In [1]: import numpy as np

In [2]: np.set_printoptions(precision=2, suppress=True, linewidth=140, floatmode="fixed")

In [3]: X = np.diag(np.array([1, 0, -2, -2, 1, 1, 1])) + 5 * np.eye(7, k=1) + 5 * np.eye(7, k=-1)

In [4]: print(X)
[[ 1.00  5.00  0.00  0.00  0.00  0.00  0.00]
 [ 5.00  0.00  5.00  0.00  0.00  0.00  0.00]
 [ 0.00  5.00 -2.00  5.00  0.00  0.00  0.00]
 [ 0.00  0.00  5.00 -2.00  5.00  0.00  0.00]
 [ 0.00  0.00  0.00  5.00  1.00  5.00  0.00]
 [ 0.00  0.00  0.00  0.00  5.00  1.00  5.00]
 [ 0.00  0.00  0.00  0.00  0.00  5.00  1.00]]

In [5]: # symmetric, so the eigenvalues are real

In [6]: print((X + X.T) / 2)
[[ 1.00  5.00  0.00  0.00  0.00  0.00  0.00]
 [ 5.00  0.00  5.00  0.00  0.00  0.00  0.00]
 [ 0.00  5.00 -2.00  5.00  0.00  0.00  0.00]
 [ 0.00  0.00  5.00 -2.00  5.00  0.00  0.00]
 [ 0.00  0.00  0.00  5.00  1.00  5.00  0.00]
 [ 0.00  0.00  0.00  0.00  5.00  1.00  5.00]
 [ 0.00  0.00  0.00  0.00  0.00  5.00  1.00]]

In [7]: print(np.trace(X))
0.0

In [8]: print(X @ X)
[[ 26.00   5.00  25.00   0.00   0.00   0.00   0.00]
 [  5.00  50.00 -10.00  25.00   0.00   0.00   0.00]
 [ 25.00 -10.00  54.00 -20.00  25.00   0.00   0.00]
 [  0.00  25.00 -20.00  54.00  -5.00  25.00   0.00]
 [  0.00   0.00  25.00  -5.00  51.00  10.00  25.00]
 [  0.00   0.00   0.00  25.00  10.00  51.00  10.00]
 [  0.00   0.00   0.00   0.00  25.00  10.00  26.00]]

In [9]: print(round(float(np.linalg.det(X)), 2))
-13175.0

In [10]: feats = np.load("m.npy")

In [11]: print(feats)
[[ -2.81  -1.13   8.92   4.95]
 [-10.81 -13.91   4.79   2.83]
 [ -8.68  -9.67   7.17   6.69]
 [ -1.42  -1.86   5.46   3.17]
 [  2.97   0.47   5.14   2.09]
 [  1.32   1.17  -0.94  -4.15]
 [ -0.42  -1.18   6.92   4.71]
 [ -7.63  -6.62   7.13   4.56]
 [-11.42 -10.59  10.57   9.16]
 [ 10.47   6.04  -3.17  -7.04]
 [ 10.26  11.70  -3.43  -5.36]
 [ -4.57  -6.81   8.55  -0.93]
 [ -5.23  -5.63   3.11   5.61]]

In [12]: labels = feats[:, 0] > np.median(feats[:, 0])

In [13]: u = feats[labels].mean(axis=0) - feats[~labels].mean(axis=0)

In [14]: print(((feats - feats.mean(axis=0)) @ u > 0).astype(int))
[0 0 0 1 1 1 1 0 0 1 1 0 0]

In [15]: print(u)
[11.17 10.49 -5.51 -5.79]

In [16]: print(labels.astype(int))
[0 0 0 1 1 1 1 0 0 1 1 0 0]

In [17]: print((((feats - feats.mean(axis=0)) @ u > 0) == labels).mean())
1.0

In [18]: print(np.linalg.norm(feats, axis=0))
[25.78 26.50 22.94 18.61]

In [19]: print(round(np.linalg.norm(feats[1] - feats[0]), 2))
15.78

In [20]: print(np.round(np.linalg.norm(feats, "nuc"), 2))
70.78

In [21]: print(round(np.linalg.norm(feats) ** 2 / np.linalg.norm(feats, 2) ** 2, 2))
1.15

In [22]: K = np.array([[28, 6, 5], [6, 27, 7], [5, 7, 35]])

In [23]: x = np.ones(3)

In [24]: for _ in range(5):
    ...:     x = K @ x
    ...:     x /= np.linalg.norm(x)
    ...:     print(round(x @ K @ x, 2))
    ...: 
42.49
42.68
42.75
42.78
42.79

In [25]: print(np.round(np.linalg.eigvalsh(K)[-1], 2))
42.79

In [26]: rng = np.random.default_rng(64)

In [27]: labels = rng.permutation(3)

In [28]: Y = K[:, labels] * rng.choice([-1, 1], 3)

In [29]: print(Y)
[[ 28   6  -5]
 [  6  27  -7]
 [  5   7 -35]]

In [30]: Uu, _, Vt = np.linalg.svd(K.T @ Y)

In [31]: print(labels)
[0 1 2]

In [32]: Z = feats[[9, 1]].astype(float)

In [33]: for _ in range(7):
    ...:     labels = np.linalg.norm(feats[:, None] - Z, axis=-1).argmin(axis=1)
    ...:     Z = np.array([feats[labels == j].mean(axis=0) for j in range(2)])
    ...: 

In [34]: print(labels)
[1 1 1 1 0 0 1 1 1 0 0 1 1]

In [35]: print(np.abs(Z[1] - Z[0]).argmax())
0

In [36]: print(np.bincount(labels))
[4 9]

In [37]: E = np.load("data.npy")

In [38]: print(E)
[[ 0  0 -1  1 -1  0 -2  0 -1  2]
 [ 1 -3  0 -1  1  0  2  2 -1 -2]
 [-1  3  0 -1  2  2 -2  0  0  0]
 [ 0  0  1  2 -2 -2  1 -1  2  0]
 [ 1 -3  1 -2 -1 -1  0  0 -2 -1]
 [ 1 -3  0  1 -2 -1  2  1  1  1]
 [ 0  0 -2  0 -1  2  0  2 -1  0]
 [-1  3  2 -1  0  2  0  2  0  2]
 [-1  3 -2  0 -1 -1  1  2  2  2]
 [ 2 -6  0 -1  2 -2  2  0 -2  1]]

In [39]: ang = np.radians(30)

In [40]: R = np.eye(10)

In [41]: R[5, 5] = R[4, 4] = np.cos(ang)

In [42]: R[5, 4], R[4, 5] = -np.sin(ang), np.sin(ang)

In [43]: print(R)
[[ 1.00  0.00  0.00  0.00  0.00  0.00  0.00  0.00  0.00  0.00]
 [ 0.00  1.00  0.00  0.00  0.00  0.00  0.00  0.00  0.00  0.00]
 [ 0.00  0.00  1.00  0.00  0.00  0.00  0.00  0.00  0.00  0.00]
 [ 0.00  0.00  0.00  1.00  0.00  0.00  0.00  0.00  0.00  0.00]
 [ 0.00  0.00  0.00  0.00  0.87  0.50  0.00  0.00  0.00  0.00]
 [ 0.00  0.00  0.00  0.00 -0.50  0.87  0.00  0.00  0.00  0.00]
 [ 0.00  0.00  0.00  0.00  0.00  0.00  1.00  0.00  0.00  0.00]
 [ 0.00  0.00  0.00  0.00  0.00  0.00  0.00  1.00  0.00  0.00]
 [ 0.00  0.00  0.00  0.00  0.00  0.00  0.00  0.00  1.00  0.00]
 [ 0.00  0.00  0.00  0.00  0.00  0.00  0.00  0.00  0.00  1.00]]

In [44]: Y = E @ R.T

In [45]: print(Y)
[[ 0.00  0.00 -1.00  1.00 -0.87  0.50 -2.00  0.00 -1.00  2.00]
 [ 1.00 -3.00  0.00 -1.00  0.87 -0.50  2.00  2.00 -1.00 -2.00]
 [-1.00  3.00  0.00 -1.00  2.73  0.73 -2.00  0.00  0.00  0.00]
 [ 0.00  0.00  1.00  2.00 -2.73 -0.73  1.00 -1.00  2.00  0.00]
 [ 1.00 -3.00  1.00 -2.00 -1.37 -0.37  0.00  0.00 -2.00 -1.00]
 [ 1.00 -3.00  0.00  1.00 -2.23  0.13  2.00  1.00  1.00  1.00]
 [ 0.00  0.00 -2.00  0.00  0.13  2.23  0.00  2.00 -1.00  0.00]
 [-1.00  3.00  2.00 -1.00  1.00  1.73  0.00  2.00  0.00  2.00]
 [-1.00  3.00 -2.00  0.00 -1.37 -0.37  1.00  2.00  2.00  2.00]
 [ 2.00 -6.00  0.00 -1.00  0.73 -2.73  2.00  0.00 -2.00  1.00]]

In [46]: print(round(np.linalg.det(R), 2), round(float(np.trace(R)), 2))
1.0 9.73

In [47]: print(np.abs(Y - E).max(axis=0))
[0.00 0.00 0.00 0.00 1.27 1.27 0.00 0.00 0.00 0.00]

In [48]: print(np.allclose(E @ E.T, Y @ Y.T))
True

In [49]: x = np.array([-1, -2, 0, 1, -1, -2, -1, -2, -1, 2])

In [50]: h = np.maximum(E @ x, 0)

In [51]: print(h)
[ 9  0  0  7  6  7  0  0  0 13]

In [52]: print(np.maximum(E @ x, 0) - np.maximum(-E @ x, 0))
[  9  -6 -10   7   6   7  -6 -10  -5  13]

In [53]: print(np.tanh(E @ x))
[ 1.00 -1.00 -1.00  1.00  1.00  1.00 -1.00 -1.00 -1.00  1.00]

In [54]: print(np.maximum(E @ (3 * x), 0))
[27  0  0 21 18 21  0  0  0 39]

In [55]: print(E * (h > 1e-9)[:, None])
[[ 0  0 -1  1 -1  0 -2  0 -1  2]
 [ 0  0  0  0  0  0  0  0  0  0]
 [ 0  0  0  0  0  0  0  0  0  0]
 [ 0  0  1  2 -2 -2  1 -1  2  0]
 [ 1 -3  1 -2 -1 -1  0  0 -2 -1]
 [ 1 -3  0  1 -2 -1  2  1  1  1]
 [ 0  0  0  0  0  0  0  0  0  0]
 [ 0  0  0  0  0  0  0  0  0  0]
 [ 0  0  0  0  0  0  0  0  0  0]
 [ 2 -6  0 -1  2 -2  2  0 -2  1]]

In [56]: print(np.abs(np.diag(np.linalg.qr(E)[1])) > 1e-9)
[ True False  True  True  True  True  True  True  True  True]

In [57]: print(np.allclose(E[:-1].T @ np.linalg.lstsq(E[:-1].T, E[-1])[0], E[-1]))
True

In [58]: print(np.linalg.lstsq(E[:-1].T, E[-1])[2])
9

In [59]: print(np.unique(E.round(6), axis=0).shape)
(10, 10)

In [60]: def softmax(z):
    ...:     e = np.exp(z - z.max(axis=-1, keepdims=True))
    ...:     return e / e.sum(axis=-1, keepdims=True)
    ...: 

In [61]: print(np.round(softmax(10 * E[6]), 2) + 0)
[0.00 0.00 0.00 0.00 0.00 0.50 0.00 0.50 0.00 0.00]

In [62]: print(softmax(E).sum(axis=1))
[1.00 1.00 1.00 1.00 1.00 1.00 1.00 1.00 1.00 1.00]

In [63]: att = E @ E.T / np.sqrt(10)

In [64]: print(np.round(softmax(att + np.triu(np.full(att.shape, -np.inf), 1)), 2) + 0)
[[1.00 0.00 0.00 0.00 0.00 0.00 0.00 0.00 0.00 0.00]
 [0.00 1.00 0.00 0.00 0.00 0.00 0.00 0.00 0.00 0.00]
 [0.00 0.00 1.00 0.00 0.00 0.00 0.00 0.00 0.00 0.00]
 [0.00 0.00 0.00 1.00 0.00 0.00 0.00 0.00 0.00 0.00]
 [0.00 0.10 0.00 0.00 0.90 0.00 0.00 0.00 0.00 0.00]
 [0.00 0.02 0.00 0.02 0.01 0.95 0.00 0.00 0.00 0.00]
 [0.04 0.04 0.02 0.00 0.01 0.01 0.88 0.00 0.00 0.00]
 [0.00 0.00 0.02 0.00 0.00 0.00 0.00 0.98 0.00 0.00]
 [0.00 0.00 0.00 0.00 0.00 0.00 0.00 0.00 0.99 0.00]
 [0.00 0.00 0.00 0.00 0.00 0.00 0.00 0.00 0.00 1.00]]

In [65]: print(softmax(att).round(6).argmax(axis=1))
[0 9 2 3 9 5 6 7 8 9]

In [66]: mat = np.loadtxt("block1.csv", delimiter=",")

In [67]: print(mat)
[[-0.87 -0.94 -0.45  0.93  0.47]
 [-0.97 -0.99 -0.36 -0.02 -0.83]
 [ 0.82 -0.66 -0.81  0.26  0.93]
 [ 0.91  0.96  0.10  0.92  0.96]
 [ 0.97  1.00  0.58  0.85  0.94]
 [ 0.43 -0.30 -0.59  0.97  0.97]
 [ 0.70  0.91  0.61 -0.98 -0.90]
 [ 0.23 -0.75 -0.60 -0.02  0.54]
 [ 0.68 -0.86 -0.88  0.87  0.98]
 [-0.40 -1.00 -0.99 -0.23  0.89]
 [-0.03 -1.00 -0.99 -0.72  0.79]
 [ 0.83  0.04 -0.70  0.96  0.99]
 [-0.85 -0.09  0.49  0.77 -0.49]
 [ 0.75  1.00  0.99 -0.13 -0.81]
 [ 0.23  0.95  0.70  0.66  0.09]
 [ 0.93 -0.23 -0.85  0.92  0.99]
 [ 0.09  0.99  0.88  0.99  0.72]
 [ 0.62  0.07 -0.41  0.58  0.84]
 [-0.17 -1.00 -0.99  0.55  0.97]
 [-0.94 -0.94  0.14 -0.96 -0.99]]

In [68]: gram = np.cov(mat, rowvar=False)

In [69]: print(np.argsort(-mat.std(axis=0).round(6), kind="stable"))
[1 4 2 0 3]

In [70]: print(np.polyfit(mat[:, 0], mat[:, 3], 1))
[0.27 0.30]

In [71]: print(np.linalg.eigvalsh(gram)[::-1])
[1.19 1.03 0.33 0.08 0.02]

In [72]: print(gram.shape)
(5, 5)

In [73]: print(mat.std(axis=0))
[0.67 0.80 0.68 0.65 0.73]

In [74]: print(gram)
[[ 0.47  0.31  0.02  0.13  0.24]
 [ 0.31  0.68  0.46  0.13 -0.07]
 [ 0.02  0.46  0.48 -0.02 -0.30]
 [ 0.13  0.13 -0.02  0.45  0.30]
 [ 0.24 -0.07 -0.30  0.30  0.57]]

In [75]: x = np.array([-2, -3, 4, 2, 1])

In [76]: rhs = mat @ x

In [77]: print(np.linalg.solve(mat.T @ mat, mat.T @ rhs))
[-2.00 -3.00  4.00  2.00  1.00]

In [78]: np.linalg.solve(mat, rhs)
LinAlgError: Last 2 dimensions of the array must be square


In [79]: rhs = rhs + 0.1 * rng.normal(size=20)

In [80]: print(rhs)
[ 5.15  2.73 -1.33 -1.60  0.02  0.56 -4.59 -0.08  0.33  0.14 -1.62 -1.77  5.06 -1.62  0.98 -1.69  3.03 -1.21  1.39  2.44]

In [81]: beta, *_ = np.linalg.lstsq(mat, rhs)

In [82]: print([round(float(np.linalg.norm(np.linalg.solve(mat.T @ mat + lam * np.eye(5), mat.T @ rhs))), 2) for lam in (0, 1, 10, 100)])
[5.96, 3.65, 1.61, 0.27]

In [83]: print(beta.round())
[-2.00 -3.00  4.00  2.00  1.00]

In [84]: A = np.loadtxt("case6.csv", delimiter=",")

In [85]: print(A)
[[-20.62   9.77  10.36  21.17  -9.70]
 [-18.16  12.57   9.81  18.04  -9.63]
 [-20.41  10.24   8.99  20.25  -9.24]
 [-19.94  10.54  10.58  19.82  -9.64]
 [-21.87  11.06  10.34  18.37 -10.80]
 [-19.95  10.43  10.76  20.36 -10.54]
 [-19.52  11.41   9.80  19.33  -8.06]
 [-19.99   9.94  10.08  20.66 -10.70]
 [-20.89   8.24   9.54  19.89  -8.69]
 [-20.69   8.81  10.56  20.58 -11.13]
 [-21.72   9.53   8.70  21.29 -10.24]
 [-20.11  10.31  11.87  19.44 -10.35]
 [-21.31  10.58   9.84  19.23 -10.88]
 [-20.79  10.37  10.05  19.05  -9.60]
 [-20.19   9.75   9.25  20.92  -9.60]]

In [86]: dist = np.linalg.norm(A[:, None] - A[None], axis=-1)

In [87]: print(np.unravel_index(dist.round(6).argmax(), dist.shape))
(np.int64(1), np.int64(10))

In [88]: print((dist + 1e9 * np.eye(15)).round(6).argmin(axis=1))
[14  6 14  5 12  7  3  5 14  7 14  5  4  3  2]

In [89]: print(dist[:5, :5])
[[0.00 4.90 1.79 1.71 3.50]
 [4.90 0.00 4.02 3.32 4.22]
 [1.79 4.02 0.00 1.78 3.25]
 [1.71 3.32 1.78 0.00 2.74]
 [3.50 4.22 3.25 2.74 0.00]]

In [90]: print(dist[13])
[2.23 3.58 1.69 1.28 1.90 1.95 2.28 2.15 2.52 2.72 2.97 2.12 1.42 0.00 2.21]

In [91]: P = A @ np.linalg.solve(A.T @ A, A.T)

In [92]: print(np.allclose(P @ P, P))
True

In [93]: print(np.round(np.trace(P), 2))
5.0

In [94]: print(np.diag(P))
[0.18 0.59 0.21 0.13 0.56 0.20 0.50 0.25 0.47 0.36 0.42 0.46 0.29 0.17 0.22]

In [95]: Z = A[[9, 11]].astype(float)

In [96]: for _ in range(4):
    ...:     labels = np.linalg.norm(A[:, None] - Z, axis=-1).argmin(axis=1)
    ...:     Z = np.array([A[labels == j].mean(axis=0) for j in range(2)])
    ...: 

In [97]: print(labels)
[0 1 0 1 1 1 1 0 0 0 0 1 1 1 0]

In [98]: print(Z[1] - Z[0])
[ 0.44  1.44  0.74 -1.47 -0.04]

In [99]: print(np.bincount(labels))
[7 8]

In [100]: Ac = A - A.mean(axis=0)

In [101]: V = np.linalg.svd(Ac)[2][:1]

In [102]: Y = Ac - Ac @ V.T @ V

In [103]: print(np.cov(Ac @ V.T, rowvar=False))
2.03089082641022

In [104]: print((Ac @ V.T).std(axis=0))
[1.38]

In [105]: print(round(float(np.linalg.norm(Y) / np.linalg.norm(Ac)), 2))
0.72

In [106]: arr = np.load("test12.npy")

In [107]: print(arr)
[[ 1  6 12  1  3  5  7  7  0]
 [ 1  3  3  1  3  2  4  4  0]
 [ 1  5  9  1  3  4  6  6  0]
 [ 1  0  0  1  3  0  0  0  0]
 [ 1  7 15  1  3  6  8  8  0]
 [ 1  7 15  1  3  6  8  8  0]
 [ 1  4  6  1  3  3  5  5  0]
 [ 1  1  0  1  3  0  2  2  0]
 [ 1  2  0  1  3  1  3  3  0]
 [ 1  0  0  1  3  0  0  0  0]
 [ 1  0  0  1  3  0  0  0  0]
 [ 1  3  3  1  3  2  4  4  0]
 [ 1  7 15  1  3  6  8  8  0]
 [ 1  5  9  1  3  4  6  6  0]
 [ 1  0  0  1  3  0  1  1  0]]

In [108]: t3 = np.stack([arr, 3 * arr, arr[::-1]])

In [109]: print(t3.shape)
(3, 15, 9)

In [110]: print(np.linalg.norm(t3, axis=(1, 2)))
[ 49.22 147.67  49.22]

In [111]: print(t3.sum(axis=0))
[[ 5 24 48  5 15 20 29 29  0]
 [ 5 17 21  5 15 12 22 22  0]
 [ 5 27 51  5 15 22 32 32  0]
 [ 5  3  3  5 15  2  4  4  0]
 [ 5 28 60  5 15 24 32 32  0]
 [ 5 28 60  5 15 24 32 32  0]
 [ 5 18 24  5 15 13 23 23  0]
 [ 5  5  0  5 15  0 10 10  0]
 [ 5 12  6  5 15  7 17 17  0]
 [ 5  7 15  5 15  6  8  8  0]
 [ 5  7 15  5 15  6  8  8  0]
 [ 5 12 12  5 15  8 16 16  0]
 [ 5 33 69  5 15 28 38 38  0]
 [ 5 23 39  5 15 18 28 28  0]
 [ 5  6 12  5 15  5 11 11  0]]

In [112]: print(np.linalg.matrix_rank(t3.reshape(3, -1)))
2

In [113]: print(np.linalg.matrix_rank(t3))
[5 5 5]

In [114]: print((t3 @ arr.T).shape)
(3, 15, 15)
